$ ipython --no-banner

In [1]: import numpy as np

In [2]: np.set_printoptions(precision=1, suppress=True, linewidth=120, floatmode="fixed")

In [3]: def rnd(a):
   ...:     return np.round(a, 1) + 0
   ...: 

In [4]: rng = np.random.default_rng(183531)

In [5]: m1 = np.eye(3, dtype=int)[rng.permutation(3)] * np.array([-3, 3, 0])

In [6]: print(m1)
[[-3  0  0]
 [ 0  0  0]
 [ 0  3  0]]

In [7]: U, sigma, Vh = np.linalg.svd(m1)

In [8]: print(np.argmax(sigma[:-1] / (sigma[1:] + 1e-6)) + 1)
2

In [9]: print(sigma)
[3.0 3.0 0.0]

In [10]: A2 = U[:, :2] @ np.diag(sigma[:2]) @ Vh[:2]

In [11]: print(np.linalg.matrix_rank(A2))
2

In [12]: print(np.linalg.matrix_rank(m1, rtol=0.05))
2

In [13]: print(np.abs(m1 - A2).max())
0.0

In [14]: print(rnd(np.linalg.norm(m1 - A2, 2)), sigma[2])
0.0 0.0

In [15]: print(A2)
[[-3.0  0.0  0.0]
 [ 0.0  0.0  0.0]
 [ 0.0  3.0  0.0]]

In [16]: F = np.array([[-6, 3, 3, 6, -9, 2, -6],
    ...:     [5, -3, -9, 5, 1, 9, 0],
    ...:     [-6, 3, 3, 6, -9, 2, -6]])

In [17]: # rows 0 and 2 are equal

In [18]: U, sigma, Vh = np.linalg.svd(F)

In [19]: V = Vh[:(sigma > 1e-8).sum()]

In [20]: x0 = F[0] + 4 * F[2] + rng.integers(2) * np.eye(7)[1]

In [21]: print(x0)
[-30.0  15.0  15.0  30.0 -45.0  10.0 -30.0]

In [22]: print(rnd(V.T @ V))
[[ 0.3 -0.1 -0.3 -0.1  0.3  0.1  0.2]
 [-0.1  0.1  0.1  0.0 -0.1 -0.1 -0.1]
 [-0.3  0.1  0.4 -0.1 -0.1 -0.3 -0.1]
 [-0.1  0.0 -0.1  0.3 -0.3  0.3 -0.2]
 [ 0.3 -0.1 -0.1 -0.3  0.4 -0.1  0.3]
 [ 0.1 -0.1 -0.3  0.3 -0.1  0.4 -0.1]
 [ 0.2 -0.1 -0.1 -0.2  0.3 -0.1  0.2]]

In [23]: print(np.linalg.matrix_rank(np.vstack([F, x0])))
2

In [24]: print(np.allclose(V.T @ V @ x0, x0))
True

In [25]: print(rnd(np.linalg.norm(x0 - V.T @ V @ x0)))
0.0

In [26]: U, sigma, Vh = np.linalg.svd(F)

In [27]: print(rnd(sigma))
[20.7 14.7  0.0]

In [28]: A2 = U[:, :2] @ np.diag(sigma[:2]) @ Vh[:2]

In [29]: print(rnd(np.abs(F - A2).max()))
0.0

In [30]: print(rnd(np.linalg.norm(F - A2) / np.linalg.norm(F)))
0.0

In [31]: print(rnd(A2))
[[-6.0  3.0  3.0  6.0 -9.0  2.0 -6.0]
 [ 5.0 -3.0 -9.0  5.0  1.0  9.0  0.0]
 [-6.0  3.0  3.0  6.0 -9.0  2.0 -6.0]]

In [32]: M = np.loadtxt("run11.csv", delimiter=",")

In [33]: print(rnd(M))
[[ 0.5  0.9  0.0  0.0]
 [-0.9  0.5  0.0  0.0]
 [ 0.0  0.0  1.0  0.0]
 [ 0.0  0.0  0.0  1.0]]

In [34]: # splits into 3 blocks

In [35]: A2 = np.array([[4, -2], [2, 2]])

In [36]: W2 = np.kron(A2, M)

In [37]: print(rnd(np.linalg.norm(W2, 2)), rnd(np.linalg.norm(A2, 2) * np.linalg.norm(M, 2)))
4.6 4.6

In [38]: print(np.linalg.matrix_rank(W2))
8

In [39]: print(rnd(W2))
[[ 2.0  3.5  0.0  0.0 -1.0 -1.7  0.0  0.0]
 [-3.5  2.0  0.0  0.0  1.7 -1.0  0.0  0.0]
 [ 0.0  0.0  4.0  0.0  0.0  0.0 -2.0  0.0]
 [ 0.0  0.0  0.0  4.0  0.0  0.0  0.0 -2.0]
 [ 1.0  1.7  0.0  0.0  1.0  1.7  0.0  0.0]
 [-1.7  1.0  0.0  0.0 -1.7  1.0  0.0  0.0]
 [ 0.0  0.0  2.0  0.0  0.0  0.0  2.0  0.0]
 [ 0.0  0.0  0.0  2.0  0.0  0.0  0.0  2.0]]

In [40]: print(W2.shape)
(8, 8)

In [41]: idx = rng.permutation(8)

In [42]: print(idx)
[5 0 7 3 6 2 4 1]

In [43]: A2 = W2[idx][:, idx]

In [44]: print(rnd(np.linalg.det(A2)), rnd(np.linalg.det(W2[idx])))
20736.0 -20736.0

In [45]: print(rnd(np.diag(A2)))
[1.0 2.0 2.0 4.0 2.0 4.0 1.0 2.0]

In [46]: print(rnd(A2))
[[ 1.0 -1.7  0.0  0.0  0.0  0.0 -1.7  1.0]
 [-1.7  2.0  0.0  0.0  0.0  0.0 -1.0  3.5]
 [ 0.0  0.0  2.0  2.0  0.0  0.0  0.0  0.0]
 [ 0.0  0.0 -2.0  4.0  0.0  0.0  0.0  0.0]
 [ 0.0  0.0  0.0  0.0  2.0  2.0  0.0  0.0]
 [ 0.0  0.0  0.0  0.0 -2.0  4.0  0.0  0.0]
 [ 1.7  1.0  0.0  0.0  0.0  0.0  1.0  1.7]
 [-1.0 -3.5  0.0  0.0  0.0  0.0  1.7  2.0]]

In [47]: q, Rm = np.linalg.qr(A2)

In [48]: print(np.allclose(Rm.T @ Rm, A2.T @ A2))
True

In [49]: print(rnd(q @ Rm))
[[ 1.0 -1.7  0.0  0.0  0.0  0.0 -1.7  1.0]
 [-1.7  2.0  0.0  0.0  0.0  0.0 -1.0  3.5]
 [ 0.0  0.0  2.0  2.0  0.0  0.0  0.0  0.0]
 [ 0.0  0.0 -2.0  4.0  0.0  0.0  0.0  0.0]
 [ 0.0  0.0  0.0  0.0  2.0  2.0  0.0  0.0]
 [ 0.0  0.0  0.0  0.0 -2.0  4.0  0.0  0.0]
 [ 1.7  1.0  0.0  0.0  0.0  0.0  1.0  1.7]
 [-1.0 -3.5  0.0  0.0  0.0  0.0  1.7  2.0]]

In [50]: print(rnd(q))
[[-0.4  0.4  0.0  0.0  0.0  0.0  0.8  0.4]
 [ 0.6 -0.4  0.0  0.0  0.0  0.0  0.2  0.6]
 [ 0.0  0.0 -0.7  0.7  0.0  0.0  0.0  0.0]
 [ 0.0  0.0  0.7  0.7  0.0  0.0  0.0  0.0]
 [ 0.0  0.0  0.0  0.0 -0.7  0.7  0.0  0.0]
 [ 0.0  0.0  0.0  0.0  0.7  0.7  0.0  0.0]
 [-0.6 -0.2  0.0  0.0  0.0  0.0 -0.4  0.6]
 [ 0.4  0.8  0.0  0.0  0.0  0.0 -0.4  0.4]]

In [51]: print(q.shape, Rm.shape)
(8, 8) (8, 8)
